In [1]: import numpy as np

In [2]: import numpy.linalg as la

In [3]: np.set_printoptions(precision=3, suppress=True, linewidth=100)

In [4]: rnd = lambda a: np.round(a, 3) + 0

In [5]: feats = np.load("test0.npy")

In [6]: feats
Out[6]: 
array([[ 1, -2,  4],
       [ 1, -1,  1],
       [ 1,  0,  0],
       [ 1,  1,  1],
       [ 1,  2,  4]])

In [7]: rng = np.random.default_rng(27)

In [8]: M2 = feats + rng.integers(-2, 3, (5, 2)) @ rng.integers(-2, 3, (2, 3))

In [9]: M2
Out[9]: 
array([[ 3, -2,  0],
       [ 5, -4,  2],
       [ 1, -2,  6],
       [ 3, -1,  3],
       [-3,  6,  0]])

In [10]: M2 - feats
Out[10]: 
array([[ 2,  0, -4],
       [ 4, -3,  1],
       [ 0, -2,  6],
       [ 2, -2,  2],
       [-4,  4, -4]])

In [11]: la.matrix_rank(M2 - feats, tol=1e-8)
Out[11]: np.int64(2)

In [12]: C = np.array([[1, 2, 2, 0], [1, 2, 0, 0], [1, 0, 0, 2], [1, 0, 2, 1]])

In [13]: K = (rng.random((16, 4)) < 0.25) @ C

In [14]: K
Out[14]: 
array([[1, 0, 2, 1],
       [0, 0, 0, 0],
       [0, 0, 0, 0],
       [1, 0, 0, 2],
       [1, 0, 0, 2],
       [1, 2, 0, 0],
       [2, 2, 2, 1],
       [1, 2, 2, 0],
       [1, 2, 2, 0],
       [0, 0, 0, 0],
       [3, 2, 2, 3],
       [1, 0, 0, 2],
       [1, 0, 0, 2],
       [0, 0, 0, 0],
       [1, 2, 0, 0],
       [1, 2, 0, 0]])

In [15]: # row 2 repeats row 1

In [16]: K.reshape(-1, 2)
Out[16]: 
array([[1, 0],
       [2, 1],
       [0, 0],
       [0, 0],
       [0, 0],
       [0, 0],
       [1, 0],
       [0, 2],
       [1, 0],
       [0, 2],
       [1, 2],
       [0, 0],
       [2, 2],
       [2, 1],
       [1, 2],
       [2, 0],
       [1, 2],
       [2, 0],
       [0, 0],
       [0, 0],
       [3, 2],
       [2, 3],
       [1, 0],
       [0, 2],
       [1, 0],
       [0, 2],
       [0, 0],
       [0, 0],
       [1, 2],
       [0, 0],
       [1, 2],
       [0, 0]])

In [17]: blk = K.reshape(16, 2, -1)

In [18]: np.einsum("ihd,jhd->hij", blk, blk).shape
Out[18]: (2, 16, 16)

In [19]: np.swapaxes(blk, 1, 2)[15]
Out[19]: 
array([[1, 0],
       [2, 0]])

In [20]: blk.sum(axis=1)
Out[20]: 
array([[3, 1],
       [0, 0],
       [0, 0],
       [1, 2],
       [1, 2],
       [1, 2],
       [4, 3],
       [3, 2],
       [3, 2],
       [0, 0],
       [5, 5],
       [1, 2],
       [1, 2],
       [0, 0],
       [1, 2],
       [1, 2]])

In [21]: arr = np.load("x.npy")

In [22]: arr
Out[22]: 
array([[ 1, -1,  1],
       [ 1,  0,  0]])

In [23]: M2 = arr[0, 0] * arr[1:] - np.outer(arr[1:, 0], arr[0])

In [24]: M2
Out[24]: array([[ 0,  1, -1]])

In [25]: la.matrix_rank(M2), la.matrix_rank(arr)
Out[25]: (np.int64(1), np.int64(2))

In [26]: np.flatnonzero(~M2.round(6).any(axis=1))
Out[26]: array([], dtype=int64)

In [27]: r0 = np.array([4, 5])

In [28]: np.correlate(arr[0], arr[1], "full")
Out[28]: array([ 0,  0,  1, -1,  1])

In [29]: np.array([np.convolve(row, r0, "same") for row in arr])
Out[29]: 
array([[ 4,  1, -1],
       [ 4,  5,  0]])

In [30]: np.convolve(arr[0], r0)
Out[30]: array([ 4,  1, -1,  5])

In [31]: M2 = arr + rng.integers(-2, 3, (2, 1)) @ rng.integers(-2, 3, (1, 3))

In [32]: M2
Out[32]: 
array([[ 1, -1,  1],
       [ 1,  0,  0]])

In [33]: np.abs(M2 - arr).sum(axis=1)
Out[33]: array([0, 0])

In [34]: J = np.loadtxt("block12.csv", delimiter=",")

In [35]: J
Out[35]: 
array([[-6., -1., -7.,  3.],
       [-2., -6., -2.,  1.],
       [ 2.,  7.,  2., -1.],
       [ 0.,  0.,  0.,  2.]])

In [36]: vec = np.array([4, -8, 5, 1])

In [37]: np.einsum("ij,j->i", J, vec)
Out[37]: array([-48.,  31., -39.,   2.])

In [38]: np.sign((J @ vec).round(6))
Out[38]: array([-1.,  1., -1.,  1.])

In [39]: J @ (2 * vec)
Out[39]: array([-96.,  62., -78.,   4.])

In [40]: J @ np.eye(4)[3]
Out[40]: array([ 3.,  1., -1.,  2.])

In [41]: J @ np.ones(4)
Out[41]: array([-11.,  -9.,  10.,   2.])

In [42]: Q = J.astype(float).copy()

In [43]: for j in range(4):
    ...:     Q[:, j] -= Q[:, :j] @ (Q[:, :j].T @ Q[:, j])
    ...:     Q[:, j] /= la.norm(Q[:, j])
    ...: 

In [44]: rnd(Q)
Out[44]: 
array([[-0.905,  0.425, -0.038,  0.   ],
       [-0.302, -0.574,  0.761,  0.   ],
       [ 0.302,  0.7  ,  0.647,  0.   ],
       [ 0.   ,  0.   ,  0.   ,  1.   ]])

In [45]: rnd(Q.T @ J)
Out[45]: 
array([[ 6.633,  4.824,  7.538, -3.317],
       [ 0.   ,  7.92 , -0.425,  0.   ],
       [ 0.   ,  0.   ,  0.038,  0.   ],
       [ 0.   ,  0.   ,  0.   ,  2.   ]])

In [46]: data = np.load("data.npy")

In [47]: data
Out[47]: 
array([[ 0,  2, -5],
       [-2,  0,  2],
       [ 5, -2,  0]])

In [48]: # rank 2

In [49]: idx = rng.permutation(3)

In [50]: idx
Out[50]: array([2, 0, 1])

In [51]: M2 = data[idx][:, idx]

In [52]: np.trace(M2)
Out[52]: np.int64(0)

In [53]: rnd(np.sort(np.abs(la.eigvals(M2))))
Out[53]: array([0.   , 5.745, 5.745])

In [54]: np.diag(M2)
Out[54]: array([0, 0, 0])

In [55]: r0, r1 = data[1], data[2]

In [56]: r0 @ r1
Out[56]: np.int64(-10)

In [57]: pr = (r0 @ r1) / (r0 @ r0) * r0

In [58]: r1 - pr
Out[58]: array([ 2.5, -2. ,  2.5])

In [59]: (r1 - pr) @ r0
Out[59]: np.float64(0.0)

In [60]: la.matrix_rank(np.outer(r0, r1))
Out[60]: np.int64(1)

In [61]: rnd(la.norm(r0 + r1) ** 2 + la.norm(r0 - r1) ** 2)
Out[61]: np.float64(74.0)

In [62]: np.outer(r0, r1)
Out[62]: 
array([[-10,   4,   0],
       [  0,   0,   0],
       [ 10,  -4,   0]])

In [63]: pr
Out[63]: array([ 2.5, -0. , -2.5])

In [64]: r = la.matrix_rank(data)

In [65]: r
Out[65]: np.int64(2)

In [66]: null = la.svd(data)[2][r:].T

In [67]: [int(la.matrix_rank(data[:i])) for i in range(1, len(data) + 1)]
Out[67]: [1, 2, 2]

In [68]: [int(la.matrix_rank(data[:, :j + 1])) for j in range(3)]
Out[68]: [1, 2, 2]

In [69]: M = np.loadtxt("w.csv", delimiter=",")

In [70]: M
Out[70]: 
array([[-0.958, -0.975,  4.941,  2.14 ],
       [-1.115, -1.046,  4.723,  1.954],
       [-1.059, -1.071,  4.983,  1.963],
       [-0.98 , -0.762,  4.805,  1.831],
       [-0.979, -1.107,  5.074,  1.922],
       [-1.1  , -0.902,  4.909,  2.036],
       [-0.935, -1.15 ,  5.013,  2.124],
       [-0.908, -0.982,  5.066,  2.006],
       [-1.051, -0.916,  5.06 ,  2.008],
       [-0.927, -1.069,  4.92 ,  1.836],
       [-0.982, -0.956,  5.055,  1.987],
       [-0.94 , -0.943,  5.022,  1.983],
       [ 2.996,  2.044,  2.053, -4.122],
       [ 3.028,  1.939,  1.98 , -3.993],
       [ 2.922,  1.857,  1.861, -3.949],
       [ 2.975,  1.982,  2.066, -3.98 ],
       [ 3.216,  2.042,  2.105, -3.929],
       [ 2.993,  2.113,  1.992, -3.929],
       [ 2.878,  2.022,  2.043, -4.169],
       [ 2.909,  1.932,  1.901, -4.128],
       [ 3.146,  1.866,  2.202, -3.926],
       [ 3.11 ,  1.929,  2.091, -3.94 ],
       [ 2.95 ,  1.991,  2.048, -3.834],
       [ 3.06 ,  1.893,  2.167, -4.109]])

In [71]: vec = np.array([6, 3, 6, 9])

In [72]: rhs = M @ vec

In [73]: b, lr = np.zeros(4), 1 / la.norm(M, 2) ** 2

In [74]: for i in range(4):
    ...:     b -= lr * M.T @ (M @ b - rhs)
    ...:     if i % 1 == 0: print(i, round(la.norm(M @ b - rhs), 3))
    ...: 
0 20.314
1 5.864
2 4.793
3 4.754

In [75]: rnd(b)
Out[75]: array([-0.914, -1.037,  6.565,  2.096])
